$ python -q
>>> import numpy as np
>>> from numpy import linalg as LA
>>> np.set_printoptions(suppress=True, linewidth=100)
>>> u = np.array([0, 1, 2])
>>> rng = np.random.default_rng(8131)
>>> F = np.outer(rng.normal(size=29), u) + 0.1 * rng.normal(size=(29, 3))
>>> F.round(4)
array([[-0.1214,  1.5085,  3.0777],
       [-0.0898, -0.5781, -1.3145],
       [-0.0721,  1.126 ,  2.1239],
       [-0.0734, -1.1143, -2.2578],
       [ 0.0103,  1.5627,  3.1822],
       [ 0.0209,  0.9973,  2.6074],
       [ 0.0294,  0.7004,  1.1867],
       [ 0.018 , -0.3537, -0.6192],
       [-0.0523, -1.305 , -2.6537],
       [ 0.0742, -1.5393, -2.9963],
       [-0.1163,  0.6122,  1.334 ],
       [-0.1082, -0.9372, -1.7854],
       [-0.1502,  0.2282,  0.631 ],
       [-0.1021, -1.1421, -1.9842],
       [ 0.0084,  0.1883,  0.1723],
       [-0.0144, -1.0302, -1.5841],
       [ 0.2002,  1.318 ,  2.3647],
       [-0.1294, -2.265 , -4.6174],
       [ 0.0831,  0.3387,  1.0914],
       [-0.095 , -1.2652, -2.4858],
       [-0.1194, -0.3219, -0.5441],
       [-0.053 ,  0.7814,  2.0323],
       [-0.0612,  2.0051,  4.2039],
       [ 0.088 ,  0.4789,  1.0451],
       [-0.2224,  0.856 ,  1.6653],
       [-0.0818,  1.2255,  2.5606],
       [-0.1081,  0.2533,  0.551 ],
       [-0.1764,  1.6418,  3.3805],
       [-0.0239, -3.2462, -6.4524]])
>>> W2 = F[[11, 27]].astype(float)
>>> for _ in range(3):
...     lab = LA.norm(F[:, None] - W2, axis=-1).argmin(axis=1)
...     W2 = np.array([F[lab == j].mean(axis=0) for j in range(2)])
... 
>>> lab
array([1, 0, 1, 0, 1, 1, 1, 0, 0, 0, 1, 0, 1, 0, 1, 0, 1, 0, 1, 0, 0, 1, 1, 1, 1, 1, 1, 1, 0])
>>> np.abs(W2[1] - W2[0]).argmax()
np.int64(2)
>>> W2.round(4)
array([[-0.0597, -1.2582, -2.4413],
       [-0.0425,  0.9307,  1.9535]])
>>> np.round(W2[1] - W2[0], 4)
array([0.0171, 2.1889, 4.3948])
>>> out = np.c_[F[:, :2] @ np.array([[2, 3], [2, 1]]), np.array([-2, 2, 0, 3, 0, 1, 2, 2, 0, 3, 0, 0, 2, -1, -2, 1, 2, 1, -2, -3, -2, 1, -2, 0, 2, 3, 3, -2, 1])]
>>> out.round(4)
array([[ 2.7742,  1.1444, -2.    ],
       [-1.3358, -0.8475,  2.    ],
       [ 2.1078,  0.9097,  0.    ],
       [-2.3755, -1.3346,  3.    ],
       [ 3.1462,  1.5938,  0.    ],
       [ 2.0364,  1.06  ,  1.    ],
       [ 1.4598,  0.7887,  2.    ],
       [-0.6713, -0.2997,  2.    ],
       [-2.7145, -1.4618,  0.    ],
       [-2.9301, -1.3166,  3.    ],
       [ 0.9918,  0.2632,  0.    ],
       [-2.0909, -1.2619,  0.    ],
       [ 0.1561, -0.2223,  2.    ],
       [-2.4885, -1.4485, -1.    ],
       [ 0.3933,  0.2134, -2.    ],
       [-2.0893, -1.0735,  1.    ],
       [ 3.0363,  1.9185,  2.    ],
       [-4.7887, -2.6531,  1.    ],
       [ 0.8436,  0.5879, -2.    ],
       [-2.7205, -1.5503, -3.    ],
       [-0.8828, -0.6803, -2.    ],
       [ 1.4568,  0.6224,  1.    ],
       [ 3.8878,  1.8215, -2.    ],
       [ 1.1337,  0.7428,  0.    ],
       [ 1.2673,  0.1889,  2.    ],
       [ 2.2873,  0.9801,  3.    ],
       [ 0.2904, -0.0709,  3.    ],
       [ 2.9308,  1.1126, -2.    ],
       [-6.5403, -3.318 ,  1.    ]])
>>> LA.matrix_rank(out)
np.int64(3)
>>> np.round(LA.norm(LA.qr(F)[0].T @ out, axis=0) ** 2 / ((out ** 2).sum(axis=0) + 1e-12), 4)
array([1.    , 1.    , 0.0218])
>>> LA.matrix_rank(np.c_[F, out])
np.int64(4)
